In [1]: import numpy as np

In [2]: np.set_printoptions(precision=2, suppress=True, linewidth=160)

In [3]: feats = np.load("a.npy")

In [4]: print(feats)
[[ 4.45 -8.73  1.99]
 [-9.23 -1.24  3.65]
 [-9.73  1.68  1.6 ]
 [ 9.43 -1.1   3.14]
 [-8.89  4.41  1.25]
 [-8.35  0.46  5.49]
 [-7.96 -5.86 -1.49]
 [ 8.67 -3.65 -3.39]
 [-7.89  1.16  6.04]
 [ 6.75  3.07 -6.71]
 [-0.83  9.8  -1.8 ]
 [ 6.78 -6.77  2.86]
 [-5.46 -6.9   4.75]
 [-8.93  4.47 -0.51]
 [ 5.07  3.54  7.86]
 [-1.22 -7.67  6.3 ]
 [-2.01  3.17 -9.27]
 [-5.19 -8.14  2.61]
 [-5.17  4.91 -7.01]]

In [5]: cen = feats - feats.mean(axis=0)

In [6]: U, sig, VT = np.linalg.svd(cen, full_matrices=False)

In [7]: print((np.sign(U[:, 0]) == np.sign(U[0, 0])).astype(int))
[1 0 0 1 0 0 0 1 0 1 0 1 0 0 1 1 0 0 0]

In [8]: print(sig)
[29.69 25.38 16.32]

In [9]: print(np.linalg.matrix_rank(cen))
3

In [10]: print(sig ** 2 / (sig ** 2).sum())
[0.49 0.36 0.15]

In [11]: print(np.abs(VT[-1]))
[0.21 0.6  0.77]

In [12]: print(round(float((sig ** 2).sum() ** 2 / (sig ** 4).sum()), 2))
2.54

In [13]: print(VT[0] * np.sign(VT[0, np.abs(VT[0]).argmax()]))
[ 0.95 -0.3  -0.03]

In [14]: print(np.searchsorted(np.cumsum(sig ** 2) / (sig ** 2).sum(), 0.9) + 1)
3

In [15]: cent = feats[[17, 16]].astype(float)

In [16]: for _ in range(5):
    ...:     idx = np.linalg.norm(feats[:, None] - cent, axis=-1).argmin(axis=1)
    ...:     cent = np.array([feats[idx == j].mean(axis=0) for j in range(2)])
    ...: 

In [17]: print(idx)
[0 0 0 0 1 0 0 1 0 1 1 0 0 1 0 0 1 0 1]

In [18]: print(cent[1] - cent[0])
[ 0.95  7.04 -7.65]

In [19]: print(np.abs(cent[1] - cent[0]).argmax())
2

In [20]: A = np.loadtxt("dump.csv", delimiter=",")

In [21]: print(A)
[[-39.   0.  -1.]
 [ -2. -97.   3.]
 [ -3.  -2.  18.]]

In [22]: print(np.allclose(A @ A.T, A.T @ A))
False

In [23]: print(round(np.abs(np.linalg.eigvals(A)).max(), 2))
96.95

In [24]: print(round(np.linalg.det(A), 2))
68147.0

In [25]: print(np.sort(np.abs(np.linalg.eigvals(A))))
[18.   39.05 96.95]

In [26]: print(np.linalg.eigvals(A))
[-39.05  18.   -96.95]

In [27]: print(round(np.linalg.det(A[::-1]), 2))
-68147.0

In [28]: print(np.einsum("ij,ji->", A, A))
11248.0

In [29]: print(np.poly(A))
[     1.    118.   1338. -68147.]

In [30]: print(round(float(np.linalg.det(A.T)), 2))
68147.0

In [31]: print(np.round(np.linalg.eigvals(A).sum().real, 2))
-118.0

In [32]: w, evecs = np.linalg.eig(A)

In [33]: print(np.sort(np.linalg.eigvals(A.T)))
[-96.95 -39.05  18.  ]

In [34]: x0 = np.array([-1, -1, 3])

In [35]: rhs = A @ x0

In [36]: coef, lr = np.zeros(3), 1 / np.linalg.norm(A, 2) ** 2

In [37]: for i in range(5):
    ...:     coef -= lr * A.T @ (A @ coef - rhs)
    ...:     if i % 1 == 0: print(i, round(np.linalg.norm(A @ coef - rhs), 2))
    ...: 
0 60.84
1 56.59
2 53.02
3 49.99
4 47.38

In [38]: print(round(np.linalg.cond(A), 2))
5.41

In [39]: E = 4 * np.eye(3) + np.eye(3, k=1)

In [40]: print(E)
[[4. 1. 0.]
 [0. 4. 1.]
 [0. 0. 4.]]

In [41]: r0 = np.array([-2, 1, 3])

In [42]: out = E + np.outer(r0, np.eye(3)[0])

In [43]: print(out)
[[2. 1. 0.]
 [1. 4. 1.]
 [3. 0. 4.]]

In [44]: O, r_ = np.linalg.qr(out)

In [45]: print(np.abs(np.diag(r_)))
[3.74 3.8  2.18]

In [46]: print(O)
[[-0.53 -0.04 -0.84]
 [-0.27 -0.94  0.21]
 [-0.8   0.34  0.49]]

In [47]: print(np.round(O @ r_, 2) + 0)
[[2. 1. 0.]
 [1. 4. 1.]
 [3. 0. 4.]]

In [48]: print(round(float(np.trace(O @ O.T)), 2))
3.0

In [49]: proj = np.triu(np.array([[-4, -3, -5], [3, 1, 4], [1, 1, -1]]), 1) + np.eye(3)

In [50]: out = proj @ E @ np.linalg.inv(proj)

In [51]: print(np.poly(out))
[  1. -12.  48. -64.]

In [52]: print(round(float(np.linalg.det(out)), 2))
64.0

In [53]: print(out)
[[ 4.  1. -7.]
 [ 0.  4.  1.]
 [ 0.  0.  4.]]

In [54]: print(np.linalg.matrix_rank(out))
3

In [55]: F = np.load("data.npy")

In [56]: print(F)
[[3. 1. 1.]
 [1. 3. 1.]
 [1. 1. 3.]]

In [57]: # symmetric, so the eigenvalues are real

In [58]: U, sig, VT = np.linalg.svd(F, full_matrices=False)

In [59]: print(np.round(VT @ VT.T, 2) + 0)
[[1. 0. 0.]
 [0. 1. 0.]
 [0. 0. 1.]]

In [60]: print(np.cumsum(sig ** 2) / np.sum(sig ** 2))
[0.76 0.88 1.  ]

In [61]: print(np.round(U.T @ F @ VT.T, 2) + 0)
[[5. 0. 0.]
 [0. 2. 0.]
 [0. 0. 2.]]

In [62]: print(sig)
[5. 2. 2.]

In [63]: arr = np.load("x.npy")

In [64]: print(arr)
[[ 4.34 -2.05 -1.41]
 [-3.41  2.36  2.79]
 [-4.31  2.01  1.54]
 [ 1.3  -2.42  4.18]
 [-4.54 -1.68 -1.26]
 [-4.77  0.4  -1.46]
 [-0.88 -2.62 -4.17]
 [ 2.06  1.71 -4.22]
 [ 3.19  1.53 -3.53]
 [ 2.26 -3.15  3.15]
 [-0.94 -3.61 -3.33]
 [-4.44  1.31  1.89]
 [-2.47 -4.24 -0.97]
 [ 3.94  1.87 -2.44]
 [ 4.48 -1.72 -1.41]
 [ 4.65 -1.2  -1.38]
 [-3.51 -2.56 -2.48]
 [ 4.81  0.67 -1.2 ]
 [-4.08  2.38  1.63]
 [ 1.9  -1.86 -4.23]
 [-4.44  1.69 -1.56]
 [-0.46  0.21 -4.97]
 [-2.85  4.01  0.86]
 [ 2.27  4.06 -1.84]
 [ 2.9   0.55  4.04]]

In [65]: d = np.linalg.norm(arr[:, None] - arr[None], axis=-1)

In [66]: print(d.shape)
(25, 25)

In [67]: print((d + 1e9 * np.eye(25)).round(6).argmin(axis=1))
[14 18 18  9 16 20 10  8  7  3  6  2 16  8  0 14  4 15  2  6  5  6 18 13  3]

In [68]: print(d[15].round(6).argsort(kind="stable")[:4])
[15 14  0 17]

In [69]: print(np.linalg.norm(arr, axis=1))
[5.   5.   5.   5.   5.   5.   5.   5.   5.   5.   5.   5.   5.   5.   5.   5.   5.   5.   5.   5.   5.   5.   4.99 5.   5.  ]

In [70]: print(np.unravel_index(d.round(6).argmax(), d.shape))
(np.int64(0), np.int64(2))

In [71]: M = np.array([[0, 5, -2, -8], [0, 0, -5, 6], [0, 0, 0, -9], [0, 0, 0, 0]])

In [72]: print(np.allclose(M @ M.T, M.T @ M))
False

In [73]: print(np.round(np.abs(np.linalg.eigvals(M)).max(), 2))
0.0

In [74]: print(np.linalg.matrix_power(M, 2))
[[  0   0 -25  48]
 [  0   0   0  45]
 [  0   0   0   0]
 [  0   0   0   0]]

In [75]: print((M + M.T) / 2)
[[ 0.   2.5 -1.  -4. ]
 [ 2.5  0.  -2.5  3. ]
 [-1.  -2.5  0.  -4.5]
 [-4.   3.  -4.5  0. ]]

In [76]: K = np.load("arr.npy")

In [77]: print(K)
[[0 0 0 0]
 [0 0 4 0]
 [0 0 0 0]
 [0 0 2 0]]

In [78]: # rows 0 and 2 are equal

In [79]: print(np.unique(K.round(6), axis=0).shape)
(3, 4)

In [80]: print(np.abs(np.diag(np.linalg.qr(K)[1])) > 1e-9)
[False False  True False]

In [81]: print(np.linalg.lstsq(K[:-1].T, K[-1])[2])
1

In [82]: print(np.round(np.trace(np.linalg.pinv(K) @ K), 2))
1.0

In [83]: U, sig, VT = np.linalg.svd(K)

In [84]: print(sig)
[4.47 0.   0.   0.  ]

In [85]: out = U[:, :1] @ np.diag(sig[:1]) @ VT[:1]

In [86]: print(round(float(np.abs(K - out).max()), 2))
0.0

In [87]: print(round(np.linalg.norm(K - out, 2), 2), sig[1])
0.0 0.0

In [88]: X = np.load("sample4.npy")

In [89]: print(X)
[[0 0 0 0]
 [3 0 0 0]
 [0 0 1 0]
 [0 1 0 0]]

In [90]: # triangular

In [91]: print(np.linalg.cond(X) > 100)
True

In [92]: print(np.argsort(-np.linalg.norm(X, axis=0).round(6), kind="stable")[:3])
[0 1 2]

In [93]: print(np.linalg.matrix_rank(X, rtol=0.1))
3
